$ ipython --no-banner

In [1]: import numpy as np

In [2]: np.set_printoptions(precision=2, suppress=True, linewidth=200)

In [3]: def rnd(a):
   ...:     return np.round(a, 2) + 0
   ...: 

In [4]: mat = np.loadtxt("block14.csv", delimiter=",")

In [5]: print(mat)
[[1. 0. 0. 0. 0. 0. 0. 0. 0. 0. 0. 0. 0. 0.]
 [0. 2. 0. 0. 0. 0. 0. 0. 0. 0. 0. 0. 0. 0.]
 [0. 0. 2. 0. 0. 0. 0. 0. 0. 0. 0. 0. 0. 0.]
 [0. 0. 0. 0. 0. 0. 0. 0. 0. 0. 0. 0. 0. 0.]
 [0. 0. 0. 0. 3. 0. 0. 0. 0. 0. 0. 0. 0. 0.]
 [0. 0. 0. 0. 0. 0. 0. 0. 0. 0. 0. 0. 0. 0.]
 [0. 0. 0. 0. 0. 0. 3. 0. 0. 0. 0. 0. 0. 0.]
 [0. 0. 0. 0. 0. 0. 0. 2. 0. 0. 0. 0. 0. 0.]
 [0. 0. 0. 0. 0. 0. 0. 0. 2. 0. 0. 0. 0. 0.]
 [0. 0. 0. 0. 0. 0. 0. 0. 0. 1. 0. 0. 0. 0.]
 [0. 0. 0. 0. 0. 0. 0. 0. 0. 0. 2. 0. 0. 0.]
 [0. 0. 0. 0. 0. 0. 0. 0. 0. 0. 0. 2. 0. 0.]
 [0. 0. 0. 0. 0. 0. 0. 0. 0. 0. 0. 0. 0. 0.]
 [0. 0. 0. 0. 0. 0. 0. 0. 0. 0. 0. 0. 0. 3.]]

In [6]: # column 5 repeats column 3

In [7]: print(rnd(np.sort(np.linalg.eigvals(mat))))
[0. 0. 0. 1. 1. 2. 2. 2. 2. 2. 2. 3. 3. 3.]

In [8]: print(np.allclose(mat @ mat.T, mat.T @ mat))
True

In [9]: assert mat == mat.T
Traceback (most recent call last):
  Cell In[9], line 1
    assert mat == mat.T
ValueError: The truth value of an array with more than one element is ambiguous. Use a.any() or a.all()


In [10]: print(rnd(np.linalg.det(mat)))
0.0

In [11]: A = np.load("m.npy")

In [12]: print(rnd(A))
[[ 0.68 -0.32 -0.44 -0.44 -0.19 -0.06]
 [-0.32  0.68 -0.44 -0.44 -0.19 -0.06]
 [-0.44 -0.44  0.38 -0.62 -0.27 -0.09]
 [-0.44 -0.44 -0.62  0.38 -0.27 -0.09]
 [-0.19 -0.19 -0.27 -0.27  0.89 -0.04]
 [-0.06 -0.06 -0.09 -0.09 -0.04  0.99]]

In [13]: r0, v = A[0], A[3]

In [14]: print(r0 @ r0)
1.0

In [15]: print(r0 @ v)
0.0

In [16]: pr = (r0 @ v) / (r0 @ r0) * r0

In [17]: rnd(v - pr)
Out[17]: array([-0.44, -0.44, -0.62,  0.38, -0.27, -0.09])

In [18]: print(np.linalg.matrix_rank(np.outer(r0, v)))
1
